$ python3 -q
>>> import numpy as np
>>> np.set_printoptions(precision=4, suppress=True, linewidth=160)
>>> X = np.load("x.npy")
>>> X
array([[4., 5., 3., 0., 1., 0., 0.],
       [5., 3., 0., 5., 1., 0., 0.],
       [2., 2., 4., 4., 5., 0., 0.],
       [5., 5., 3., 3., 4., 0., 0.],
       [5., 4., 3., 2., 0., 0., 0.],
       [0., 0., 0., 0., 0., 2., 2.],
       [0., 0., 0., 0., 0., 2., 2.]])
>>> print((X - X.T) / 2)
[[ 0.   0.   0.5 -2.5 -2.   0.   0. ]
 [ 0.   0.  -1.   0.  -1.5  0.   0. ]
 [-0.5  1.   0.   0.5  1.   0.   0. ]
 [ 2.5  0.  -0.5  0.   1.   0.   0. ]
 [ 2.   1.5 -1.  -1.   0.   0.   0. ]
 [ 0.   0.   0.   0.   0.   0.   0. ]
 [ 0.   0.   0.   0.   0.   0.   0. ]]
>>> (X + X.T) / 2
array([[4. , 5. , 2.5, 2.5, 3. , 0. , 0. ],
       [5. , 3. , 1. , 5. , 2.5, 0. , 0. ],
       [2.5, 1. , 4. , 3.5, 4. , 0. , 0. ],
       [2.5, 5. , 3.5, 3. , 3. , 0. , 0. ],
       [3. , 2.5, 4. , 3. , 0. , 0. , 0. ],
       [0. , 0. , 0. , 0. , 0. , 2. , 2. ],
       [0. , 0. , 0. , 0. , 0. , 2. , 2. ]])
>>> round(float(np.linalg.det(X)), 4)
0.0
>>> print(np.trace(X))
18.0
>>> assert X == X.T
Traceback (most recent call last):
  File "<python-input-8>", line 1, in <module>
    assert X == X.T
           ^^^^^^^^
ValueError: The truth value of an array with more than one element is ambiguous. Use a.any() or a.all()
>>> np.linalg.determinant(X)
Traceback (most recent call last):
  File "<python-input-9>", line 1, in <module>
    np.linalg.determinant(X)
    ^^^^^^^^^^^^^^^^^^^^^
AttributeError: module 'numpy.linalg' has no attribute 'determinant'
>>> rng = np.random.default_rng(658097)
>>> lab = rng.permutation(7)
>>> lab
array([4, 5, 1, 0, 2, 3, 6])
>>> B = X[lab][:, lab]
>>> B
array([[0., 0., 4., 5., 3., 2., 0.],
       [0., 2., 0., 0., 0., 0., 2.],
       [1., 0., 3., 5., 0., 5., 0.],
       [1., 0., 5., 4., 3., 0., 0.],
       [5., 0., 2., 2., 4., 4., 0.],
       [4., 0., 5., 5., 3., 3., 0.],
       [0., 2., 0., 0., 0., 0., 2.]])
>>> np.trace(B)
np.float64(18.0)
>>> np.allclose(B, X)
False
>>> rank = np.linalg.matrix_rank(X)
>>> rank
np.int64(6)
>>> null = np.linalg.svd(X)[2][rank:].T
>>> null.shape
(7, 1)
>>> print(np.allclose(X @ null, 0))
True
>>> [int(np.linalg.matrix_rank(X[:i])) for i in range(1, len(X) + 1)]
[1, 2, 3, 4, 5, 6, 6]
>>> np.linalg.matrix_rank(X.T @ X), np.linalg.matrix_rank(X @ X.T)
(np.int64(6), np.int64(6))
>>> null[:, 0] / null[np.abs(null[:, 0]).round(6).argmax(), 0]
array([-0., -0., -0., -0., -0.,  1., -1.])
>>> x = np.array([-2, -3, 0, 1, 1, 0, 2])
>>> a = np.maximum(X @ x, 0)
>>> print(X * (a > 1e-9)[:, None])
[[0. 0. 0. 0. 0. 0. 0.]
 [0. 0. 0. 0. 0. 0. 0.]
 [0. 0. 0. 0. 0. 0. 0.]
 [0. 0. 0. 0. 0. 0. 0.]
 [0. 0. 0. 0. 0. 0. 0.]
 [0. 0. 0. 0. 0. 2. 2.]
 [0. 0. 0. 0. 0. 2. 2.]]
>>> np.flatnonzero(a > 1e-9)
array([5, 6])
>>> th = rng.uniform(0, 2 * np.pi, 15)
>>> q, _ = np.linalg.qr(np.array([[1.7, -2.7], [-1.6, -1.3], [-0.5, -0.6], [0.2, -1.9]]))
>>> A = 5 * np.c_[np.cos(th), np.sin(th)] @ q.T
>>> A
array([[ 2.0885, -4.2509, -1.4437, -0.6957],
       [ 4.0379,  1.2862,  0.6585,  2.5704],
       [ 3.8735,  1.6008,  0.7649,  2.6169],
       [-4.2583, -0.7559, -0.4765, -2.4634],
       [ 0.1938,  4.3453,  1.5863,  1.888 ],
       [-1.8654, -3.6708, -1.4209, -2.4549],
       [ 4.4834, -1.3996, -0.2951,  1.6892],
       [ 4.3033, -2.1126, -0.5625,  1.3045],
       [ 4.0234,  1.3162,  0.6687,  2.5754],
       [ 4.5245, -0.5793,  0.0045,  2.0478],
       [-0.0171,  4.3858,  1.591 ,  1.7981],
       [ 0.4739,  4.2767,  1.5747,  2.0013],
       [-1.2793,  4.426 ,  1.5456,  1.1768],
       [ 4.0895, -2.5925, -0.7468,  0.9987],
       [ 4.492 , -1.3404, -0.2732,  1.7179]])
>>> # null space of dimension 2
>>> cen = A - A.mean(axis=0)
>>> vecs = np.linalg.svd(cen)[2][:2]
>>> B = cen - cen @ vecs.T @ vecs
>>> np.round(np.linalg.norm(B) / np.linalg.norm(cen), 4)
np.float64(0.0)
>>> np.linalg.norm(B, axis=1).round(6).argmax()
np.int64(0)
>>> np.round(np.cov(cen @ vecs.T, rowvar=False), 4) + 0
array([[11.6693,  0.    ],
       [ 0.    ,  9.5629]])
